$ python -q
>>> import numpy as np
>>> from numpy import linalg as LA
>>> np.set_printoptions(precision=2, suppress=True, linewidth=140)
>>> arr = np.array([[4, 0, -1, 0], [0, 2, 2, 1], [-1, 2, 4, 2], [0, 1, 2, -6]])
>>> print(arr)
[[ 4  0 -1  0]
 [ 0  2  2  1]
 [-1  2  4  2]
 [ 0  1  2 -6]]
>>> hat = np.triu(np.array([[5, -9, -8, 9], [-2, -3, 5, -3], [-1, -9, -3, -5], [-3, 7, -8, -7]]), 1) + np.eye(4)
>>> other = hat @ arr @ LA.inv(hat)
>>> print(round(float(LA.det(other)), 2))
-99.0
>>> print(other)
[[   12.    83.  -352. -1698.]
 [   -5.   -36.   156.   746.]
 [   -1.   -12.    46.   235.]
 [    0.     1.    -3.   -18.]]
>>> print(np.poly(other))
[  1.  -4. -38. 172. -99.]
>>> print(np.einsum("ii->", other))
4.0
>>> print(np.kron(np.eye(2, dtype=int), other))
[[   12.    83.  -352. -1698.     0.     0.    -0.    -0.]
 [   -5.   -36.   156.   746.    -0.    -0.     0.     0.]
 [   -1.   -12.    46.   235.    -0.    -0.     0.     0.]
 [    0.     1.    -3.   -18.     0.     0.    -0.    -0.]
 [    0.     0.    -0.    -0.    12.    83.  -352. -1698.]
 [   -0.    -0.     0.     0.    -5.   -36.   156.   746.]
 [   -0.    -0.     0.     0.    -1.   -12.    46.   235.]
 [    0.     0.    -0.    -0.     0.     1.    -3.   -18.]]
>>> print(round(float(LA.det(other.T)), 2))
-99.0
>>> print(LA.eigvals(other))
[-6.43  6.02  0.69  3.73]
>>> print(round(LA.det(other[::-1]), 2))
-99.0
>>> vals, evecs = LA.eig(arr)
>>> print(vals)
[ 6.02  3.73  0.69 -6.43]
>>> print(round(float(np.prod(vals)), 2))
-99.0
>>> print(np.round(arr @ evecs[:, 0] - vals[0] * evecs[:, 0], 2) + 0)
[0. 0. 0. 0.]
>>> print(np.sort(LA.eigvals(arr.T)))
[-6.43  0.69  3.73  6.02]
>>> print(np.sort(LA.eigvals(arr @ arr)))
[ 0.47 13.9  36.24 41.39]
>>> K = np.array([[1.64, -2.14, 0.71, -0.78, 0.58, -0.52],
...     [1.98, -1.26, 1.14, 1.2, 0.47, 0.72],
...     [-1.0, -2.16, 0.01, -0.42, 1.28, -1.23],
...     [-1.47, 2.19, -0.07, -0.75, -0.26, -1.19],
...     [-0.33, -1.83, -0.34, -1.88, -1.36, 0.17],
...     [0.47, -0.6, 0.6, 1.22, -1.43, -2.13],
...     [1.5, -1.3, 1.72, 0.72, -0.82, -0.96],
...     [0.35, -2.04, 0.91, -0.17, -0.6, 1.87],
...     [-0.5, -1.03, 1.43, 1.95, -1.28, 0.47],
...     [0.68, 0.15, 1.92, 1.01, 0.38, 1.91]])
>>> x0 = np.array([0, 0, 2, 0, 1, 2])
>>> y = K @ x0
>>> print(np.round(LA.solve(K.T @ K, K.T @ y), 2) + 0)
[0. 0. 2. 0. 1. 2.]
>>> rng = np.random.default_rng(42)
>>> y = y + 0.3 * rng.normal(size=10)
>>> print(y)
[ 1.05  3.88 -0.93 -2.5  -2.29 -4.88  0.74  4.87  2.51  7.78]
>>> b, *_ = LA.lstsq(K, y)
>>> print(np.round(K.T @ (y - K @ b), 2) + 0)
[0. 0. 0. 0. 0. 0.]
>>> print(b.round(2) + 0)
[-0.1   0.04  2.08  0.    1.18  1.94]
>>> print(round(float(LA.norm(y - K @ b)), 2))
0.61
